>>> import numpy as np
>>> from numpy import linalg as LA
>>> np.set_printoptions(precision=2, suppress=True, linewidth=140, floatmode="fixed")
>>> M = np.array([[-2, 3, 1, -1, -2, 4],
...     [2, 1, 0, 4, 1, 3],
...     [0, 5, 2, 5, 4, 1],
...     [2, -4, 1, -3, 0, -2],
...     [0, -5, 1, -2, 4, -4],
...     [3, 4, -3, 3, -5, 2],
...     [-5, 0, 1, -5, 5, 0]])
>>> M
array([[-2,  3,  1, -1, -2,  4],
       [ 2,  1,  0,  4,  1,  3],
       [ 0,  5,  2,  5,  4,  1],
       [ 2, -4,  1, -3,  0, -2],
       [ 0, -5,  1, -2,  4, -4],
       [ 3,  4, -3,  3, -5,  2],
       [-5,  0,  1, -5,  5,  0]])
>>> q, vecs = LA.qr(M[:, :1])[0], LA.qr(M[:, 1:])[0]
>>> sig = LA.svd(q.T @ vecs, compute_uv=False)
>>> np.round(LA.norm(q @ q.T - vecs @ vecs.T, 2), 2)
np.float64(1.0)
>>> np.degrees(np.arccos(sig.clip(0, 1)))
array([20.67])
>>> sig
array([0.94])
>>> f = np.array([0, 2, -2, -1, -1])
>>> rng = np.random.default_rng(1413)
>>> arr = np.outer(rng.normal(size=31), f) + 0.1 * rng.normal(size=(31, 5))
>>> arr
array([[ 0.10, -1.83,  2.09,  0.96,  1.12],
       [ 0.02,  0.62, -0.51, -0.31, -0.40],
       [-0.04,  0.61, -0.58, -0.23, -0.33],
       [ 0.10,  2.36, -2.35, -1.13, -1.02],
       [ 0.04, -0.34,  0.41,  0.09,  0.15],
       [-0.03, -0.44,  0.75,  0.47,  0.39],
       [ 0.02,  2.28, -2.18, -0.97, -0.96],
       [-0.02, -0.24,  0.25,  0.08,  0.26],
       [-0.10,  0.22, -0.22, -0.10, -0.03],
       [-0.03, -1.00,  0.88,  0.55,  0.52],
       [ 0.11, -0.78,  1.03,  0.44,  0.46],
       [-0.09,  2.89, -2.94, -1.55, -1.32],
       [ 0.03,  0.71, -0.84, -0.42, -0.46],
       [-0.12, -2.35,  2.45,  1.14,  1.20],
       [ 0.05, -1.19,  1.12,  0.59,  0.42],
       [-0.18, -3.33,  2.97,  1.72,  1.58],
       [ 0.01, -1.89,  1.86,  0.87,  1.11],
       [-0.06, -2.41,  2.32,  1.15,  1.13],
       [ 0.04, -2.03,  2.03,  1.08,  0.91],
       [ 0.07, -0.96,  0.98,  0.34,  0.61],
       [-0.01,  2.44, -2.69, -1.34, -1.36],
       [-0.10, -3.51,  3.66,  1.74,  1.67],
       [-0.09, -0.19,  0.39,  0.26,  0.16],
       [-0.15,  0.14, -0.23, -0.16, -0.13],
       [-0.10, -5.38,  5.19,  2.68,  2.63],
       [ 0.14,  1.67, -1.79, -0.88, -0.89],
       [-0.06, -1.71,  1.59,  0.79,  0.76],
       [-0.03,  1.16, -0.86, -0.38, -0.56],
       [ 0.08,  0.27, -0.19, -0.15, -0.17],
       [-0.21, -2.98,  3.02,  1.61,  1.55],
       [ 0.20,  1.26, -1.27, -0.68, -0.46]])
>>> Xs = arr - arr.mean(axis=0)
>>> U, sig, vt = LA.svd(Xs, full_matrices=False)
>>> np.searchsorted(np.cumsum(sig ** 2) / (sig ** 2).sum(), 0.9) + 1
np.int64(1)
>>> np.abs(U[:, 0]).argmax()
np.int64(24)
>>> LA.matrix_rank(Xs)
np.int64(5)
